$ python3 -q
>>> import numpy as np
>>> np.set_printoptions(suppress=True, linewidth=120)
>>> m1 = np.loadtxt("out0.csv", delimiter=",")
>>> print(m1)
[[-2. -1.  0.  0.]
 [ 3.  4.  0.  0.]
 [ 0.  0. -2. -1.]
 [ 0.  0.  3.  4.]]
>>> print(np.round(np.linalg.det(m1), 2))
25.0
>>> print(np.round(np.linalg.matrix_power(m1, 4), 2))
[[-11. -28.   0.   0.]
 [ 84. 157.   0.   0.]
 [  0.   0. -11. -28.]
 [  0.   0.  84. 157.]]
>>> print(np.trace(m1))
4.0
>>> print((m1 + m1.T) / 2)
[[-2.  1.  0.  0.]
 [ 1.  4.  0.  0.]
 [ 0.  0. -2.  1.]
 [ 0.  0.  1.  4.]]
>>> print(m1 @ m1)
[[ 1. -2.  0.  0.]
 [ 6. 13.  0.  0.]
 [ 0.  0.  1. -2.]
 [ 0.  0.  6. 13.]]
>>> print(np.allclose(m1, m1.T))
False
>>> print(round(float(np.abs(np.linalg.eigvals(m1)).max()), 2))
3.45
>>> left, sv, vt = np.linalg.svd(m1, full_matrices=False)
>>> print(np.round(sv / sv[0], 2))
[1.   1.   0.17 0.17]
>>> print(np.round(left.T @ m1 @ vt.T, 2) + 0)
[[5.4  0.   0.   0.  ]
 [0.   5.4  0.   0.  ]
 [0.   0.   0.93 0.  ]
 [0.   0.   0.   0.93]]
>>> print(np.round(np.cumsum(sv ** 2) / np.sum(sv ** 2), 2))
[0.49 0.97 0.99 1.  ]
>>> print(np.round(vt @ vt.T, 2) + 0)
[[1. 0. 0. 0.]
 [0. 1. 0. 0.]
 [0. 0. 1. 0.]
 [0. 0. 0. 1.]]
>>> C2 = m1.T @ m1
>>> print(np.round(np.linalg.eigvalsh(C2)[::-1], 2))
[29.14 29.14  0.86  0.86]
>>> print(np.round(np.linalg.svd(m1, compute_uv=False) ** 2, 2))
[29.14 29.14  0.86  0.86]
>>> print(np.allclose(C2, C2.T))
True
>>> print(np.trace(C2), (m1 ** 2).sum())
60.0 60.0
>>> print(np.linalg.matrix_rank(C2))
4
>>> print(np.round(np.sort(np.linalg.eigvals(m1).real), 2))
[-1.45 -1.45  3.45  3.45]
>>> print((np.linalg.matrix_power((m1 != 0) + (m1.T != 0) + np.eye(4), 4) > 0).astype(int))
[[1 1 0 0]
 [1 1 0 0]
 [0 0 1 1]
 [0 0 1 1]]
>>> print(np.flatnonzero(np.linalg.matrix_power((m1 != 0) + (m1.T != 0) + np.eye(4), 4)[3]))
[2 3]
>>> print(round(float(np.linalg.det(m1)), 2))
25.0
>>> W0 = np.load("test18.npy")
>>> print(W0)
[[1 0 0]
 [2 1 0]
 [0 0 1]]
>>> # 2 blocks once reordered
>>> A2 = np.array([[-2, 0], [-2, 1], [-1, 3]])
>>> print(np.einsum("ik,kj->ij", W0, A2))
[[-2  0]
 [-6  1]
 [-1  3]]
>>> print(np.einsum("ij->j", W0))
[3 1 1]
>>> print(np.linalg.matrix_rank(np.vstack([W0, A2.T])))
3
>>> print(np.vstack([W0, A2.T]).shape)
(5, 3)
>>> print(np.einsum("ij,ij->i", W0, W0))
[1 5 1]
>>> def softmax(z):
...     e = np.exp(z - z.max(axis=-1, keepdims=True))
...     return e / e.sum(axis=-1, keepdims=True)
... 
>>> print(np.round(softmax(10 * W0[2]), 2) + 0)
[0. 0. 1.]
>>> print(np.round(softmax(W0[2]), 2))
[0.21 0.21 0.58]
>>> S = W0 @ W0.T / np.sqrt(3)
>>> print(np.round(softmax(S), 2))
[[0.3  0.53 0.17]
 [0.14 0.81 0.05]
 [0.26 0.26 0.47]]
>>> print(np.round(softmax(S)[2] @ W0, 2))
[0.79 0.26 0.47]
>>> print(softmax(S).round(6).argmax(axis=1))
[1 1 2]
>>> print(np.round(softmax(S + np.triu(np.full(S.shape, -np.inf), 1)), 2))
[[1.   0.   0.  ]
 [0.15 0.85 0.  ]
 [0.26 0.26 0.47]]
